$ python3 -q
>>> import numpy as np
>>> np.set_printoptions(precision=2, suppress=True, linewidth=160, legacy="1.25")
>>> mat = np.load("x.npy")
>>> mat
array([[1.  , 0.  , 0.  , 0.  , 0.  ],
       [0.  , 1.  , 0.  , 0.  , 0.  ],
       [0.  , 0.33, 0.33, 0.33, 0.  ],
       [0.  , 0.  , 0.  , 0.67, 0.33],
       [0.  , 0.  , 0.5 , 0.  , 0.5 ]])
>>> proj = np.triu(np.array([[-1, -2, -3, 2, 1],
...     [-2, 1, 2, -1, 2],
...     [2, 3, -2, 3, 3],
...     [0, 2, 2, 0, -1],
...     [3, 1, 1, 0, -2]]), 1) + np.eye(5)
>>> B = proj @ mat @ np.linalg.inv(proj)
>>> B
array([[  1.  ,  -1.  ,   4.5 , -16.17, -27.5 ],
       [  0.  ,   1.67,  -1.67,   6.67,   9.  ],
       [  0.  ,   0.33,   1.17,  -0.83,  -2.5 ],
       [  0.  ,   0.  ,  -0.5 ,   2.17,   3.5 ],
       [  0.  ,   0.  ,   0.5 ,  -1.5 ,  -2.5 ]])
>>> np.trace(B), np.trace(mat)
(3.5, 3.5)
>>> np.poly(B)
array([ 1.  , -3.5 ,  4.72, -3.11,  1.06, -0.17])
>>> data = np.diag(np.array([2, 0, 2])) + -3 * np.eye(3, k=1) + -3 * np.eye(3, k=-1)
>>> data
array([[ 2., -3.,  0.],
       [-3.,  0., -3.],
       [ 0., -3.,  2.]])
>>> ev, vecs = np.linalg.eig(data)
>>> np.sort(np.linalg.eigvals(data @ data))
array([ 4.  , 11.28, 28.72])
>>> O, vecs = np.linalg.qr(data[:, :2])[0], np.linalg.qr(data[:, 2:])[0]
>>> sig = np.linalg.svd(O.T @ vecs, compute_uv=False)
>>> sig
array([0.7])
>>> B = data / np.sqrt((data ** 2).mean(axis=1, keepdims=True))
>>> np.linalg.matrix_rank(data - data.mean(axis=1, keepdims=True))
2
>>> np.linalg.matrix_rank(B) == np.linalg.matrix_rank(data)
True
>>> W = np.array([[0, -2, 2], [0, 0, 2], [1, -2, 2]])
>>> c = np.array([9, 0, -7])
>>> hid = np.maximum(data @ W + c, 0)
>>> hid
array([[ 9.,  0.,  0.],
       [ 6., 12.,  0.],
       [11.,  0.,  0.]])
>>> (hid > 0).mean(axis=0)
array([1.  , 0.33, 0.  ])
>>> np.linalg.matrix_rank(hid)
2
>>> cent = np.array([[5, 5, 1], [3, 2, 5], [2, 2, 3]])
>>> hid @ cent
array([[45., 45.,  9.],
       [66., 54., 66.],
       [55., 55., 11.]])
>>> E = np.array([[-2, 3, 2, 0, -4],
...     [-2, 0, -3, 0, 0],
...     [-3, 0, 0, -4, 4],
...     [2, 5, -4, 0, -5],
...     [5, -3, -4, 3, -3]])
>>> E
array([[-2,  3,  2,  0, -4],
       [-2,  0, -3,  0,  0],
       [-3,  0,  0, -4,  4],
       [ 2,  5, -4,  0, -5],
       [ 5, -3, -4,  3, -3]])
>>> Uu, sig, Vh = np.linalg.svd(E, full_matrices=False)
>>> np.abs(Vh[0])
array([0.5 , 0.13, 0.43, 0.35, 0.66])
>>> np.round(Uu.T @ E @ Vh.T, 2) + 0
array([[11.07,  0.  ,  0.  ,  0.  ,  0.  ],
       [ 0.  ,  8.09,  0.  ,  0.  ,  0.  ],
       [ 0.  ,  0.  ,  5.31,  0.  ,  0.  ],
       [ 0.  ,  0.  ,  0.  ,  2.71,  0.  ],
       [ 0.  ,  0.  ,  0.  ,  0.  ,  1.24]])
>>> np.abs(Uu[:, 0]).round(6).argmax()
4
>>> np.round(Uu.T @ Uu, 2) + 0
array([[1., 0., 0., 0., 0.],
       [0., 1., 0., 0., 0.],
       [0., 0., 1., 0., 0.],
       [0., 0., 0., 1., 0.],
       [0., 0., 0., 0., 1.]])
>>> np.round(Vh @ Vh.T, 2) + 0
array([[1., 0., 0., 0., 0.],
       [0., 1., 0., 0., 0.],
       [0., 0., 1., 0., 0.],
       [0., 0., 0., 1., 0.],
       [0., 0., 0., 0., 1.]])
